$ python -q
>>> import numpy as np
>>> from numpy import linalg as LA
>>> np.set_printoptions(precision=2, suppress=True, linewidth=120, sign=" ")
>>> def tidy(a):
...     return np.round(a, 2) + 0
... 
>>> A = np.array([[0, 0, 0, 0, 0], [0, 0, 0, 0, 0], [0, 0, 0, 0, 0], [0, 0, 0, 2, 0]])
>>> print(A)
[[ 0  0  0  0  0]
 [ 0  0  0  0  0]
 [ 0  0  0  0  0]
 [ 0  0  0  2  0]]
>>> x0 = np.array([1, 1, -1, -2, -3])
>>> A @ x0
array([ 0,  0,  0, -4])
>>> A @ (2 * x0)
array([ 0,  0,  0, -8])
>>> LA.norm(A @ x0) <= LA.norm(A, 2) * LA.norm(x0) + 1e-9
np.True_
>>> J = np.load("m.npy")
>>> J
array([[ -2.85,  12.  ,  -5.88,  -0.73],
       [-13.51,  12.99,   7.38,   0.47],
       [  3.34,   8.02,  -8.96,   0.68],
       [ 13.78, -20.1 , -24.08, -19.24],
       [  5.04,  -6.33,  -1.46,   0.46],
       [ -5.29,   9.2 ,   9.78,   9.17],
       [  4.88,   3.55, -14.84,  -5.79],
       [  7.21,  -7.02,  -4.38,  -0.29],
       [ -5.01,  18.05,   8.46,  13.74],
       [ -1.53,  21.97,   5.35,  17.08],
       [ -3.43,  -1.57,   1.19,  -3.31],
       [  8.06, -23.42, -13.94, -18.23]])
>>> def softmax(z):
...     e = np.exp(z - z.max(axis=-1, keepdims=True))
...     return e / e.sum(axis=-1, keepdims=True)
... 
>>> print(tidy(softmax(J[3] + 4)))
[ 1.  0.  0.  0.]
>>> scores = J @ J.T / np.sqrt(4)
>>> softmax(scores).round(6).argmax(axis=1)
array([  9,   1,   6,   3,   3,   9,   3,   3,   9,   9,  11,   3])
>>> z = J[:, 0] > np.median(J[:, 0])
>>> r0 = J[z].mean(axis=0) - J[~z].mean(axis=0)
>>> np.argsort(-np.abs(r0).round(6), kind="stable")
array([ 1,  2,  3,  0])
>>> ((J - J.mean(axis=0)) @ r0 > 0).astype(int)
array([ 0,  0,  0,  1,  1,  0,  1,  1,  0,  0,  0,  1])
